% python3 -q
>>> import numpy as np
>>> np.set_printoptions(suppress=True, linewidth=160)
>>> data = np.loadtxt("a.csv", delimiter=",")
>>> print(data.round(2))
[[0.03 0.14 0.09]
 [0.14 0.71 0.43]
 [0.09 0.43 0.26]]
>>> print(np.abs(np.diag(np.linalg.qr(data)[1])) > 1e-9)
[ True False False]
>>> print(np.unique(data.round(6), axis=0).shape)
(3, 3)
>>> print(round(float(np.trace(np.linalg.pinv(data) @ data)), 2))
1.0
>>> U, sig, Vt = np.linalg.svd(data)
>>> print(np.argmax(sig[:-1] / (sig[1:] + 1e-6)) + 1)
1
>>> print(sig.round(2) + 0)
[1. 0. 0.]
>>> M2 = U[:, :1] @ np.diag(sig[:1]) @ Vt[:1]
>>> print(M2.round(2))
[[0.03 0.14 0.09]
 [0.14 0.71 0.43]
 [0.09 0.43 0.26]]
>>> print(round(np.abs(data - M2).max(), 2))
0.0
>>> print(np.linalg.matrix_rank(data, rtol=0.1))
1
>>> print([round(float(x), 2) for x in np.linalg.svd(data, compute_uv=False)[:3]])
[1.0, 0.0, 0.0]
>>> print(np.linalg.cond(data) > 100)
True
>>> P = np.triu(np.array([[3, -2, 0], [-3, 2, 0], [-3, 3, -2]]), 1) + np.eye(3)
>>> M2 = P @ data @ np.linalg.inv(P)
>>> print(np.round(np.poly(M2), 2) + 0)
[ 1. -1.  0.  0.]
>>> print(M2.round(2))
[[-0.26 -1.8  -0.77]
 [ 0.14  1.    0.43]
 [ 0.09  0.6   0.26]]
>>> print(np.round(P @ data - data @ P, 2))
[[-0.29 -1.37 -0.86]
 [ 0.    0.29  0.  ]
 [ 0.    0.17  0.  ]]
>>> print(np.abs(np.diag(np.linalg.qr(M2)[1])) > 1e-9)
[ True False False]
>>> print(np.linalg.lstsq(M2[:-1].T, M2[-1])[2])
1
>>> print(np.unique(M2.round(6), axis=0).shape)
(3, 3)
>>> print(np.allclose(M2[:-1].T @ np.linalg.lstsq(M2[:-1].T, M2[-1])[0], M2[-1]))
True
>>> print(round(float(np.trace(np.linalg.pinv(M2) @ M2)), 2))
1.0
>>> mat = np.loadtxt("layer13.csv", delimiter=",")
>>> print(mat)
[[ 2. -3. -2.  1.]
 [ 2. -1. -3. -1.]
 [ 2. -3.  2.  3.]
 [ 2. -3.  2.  3.]
 [-2.  1.  3.  2.]]
>>> U, sig, Vt = np.linalg.svd(mat, full_matrices=False)
>>> print(U.shape, sig.shape, Vt.shape)
(5, 4) (4,) (4, 4)
>>> print((sig > 1e-8).sum())
4
>>> print(np.allclose(U * sig @ Vt, mat))
True
>>> print(np.round(U.T @ mat @ Vt.T, 2) + 0)
[[7.69 0.   0.   0.  ]
 [0.   6.52 0.   0.  ]
 [0.   0.   1.06 0.  ]
 [0.   0.   0.   0.42]]
>>> print(np.round(np.cumsum(sig ** 2) / np.sum(sig ** 2), 2))
[0.57 0.99 1.   1.  ]
>>> print(np.round(sig / sig[0], 2))
[1.   0.85 0.14 0.06]
>>> print(np.round(np.abs(Vt[0]), 2))
[0.43 0.65 0.25 0.57]
>>> rank = np.linalg.matrix_rank(data)
>>> print(rank)
1
>>> N = np.linalg.svd(data)[2][rank:].T
>>> print([int(np.linalg.matrix_rank(data[:, :j + 1])) for j in range(3)])
[1, 1, 1]
>>> print([int(np.linalg.matrix_rank(data[:i])) for i in range(1, len(data) + 1)])
[1, 1, 1]
>>> print(np.round(data @ N, 2) + 0)
[[0. 0.]
 [0. 0.]
 [0. 0.]]
>>> print(N.shape)
(3, 2)
>>> X = np.loadtxt("mat.csv", delimiter=",")
>>> print(X)
[[ 0.  0.  0.  2.  0.]
 [ 0. -5.  0.  0.  0.]
 [ 0.  0.  0.  0. -3.]
 [ 0.  0. -1.  0.  0.]
 [ 1.  0.  0.  0.  0.]]
>>> # 2 groups of indices that never mix
>>> u = np.array([3, 3, 1, 0, 2])
>>> M2 = X + np.outer(u, np.eye(5)[1])
>>> print(np.linalg.matrix_rank(np.linalg.inv(M2) - np.linalg.inv(X), tol=1e-8))
1
>>> print(np.round(np.linalg.det(M2) / np.linalg.det(X), 2), np.round(1 + np.linalg.solve(X, u)[1], 2))
0.4 0.4
>>> print(M2)
[[ 0.  3.  0.  2.  0.]
 [ 0. -2.  0.  0.  0.]
 [ 0.  1.  0.  0. -3.]
 [ 0.  0. -1.  0.  0.]
 [ 1.  2.  0.  0.  0.]]
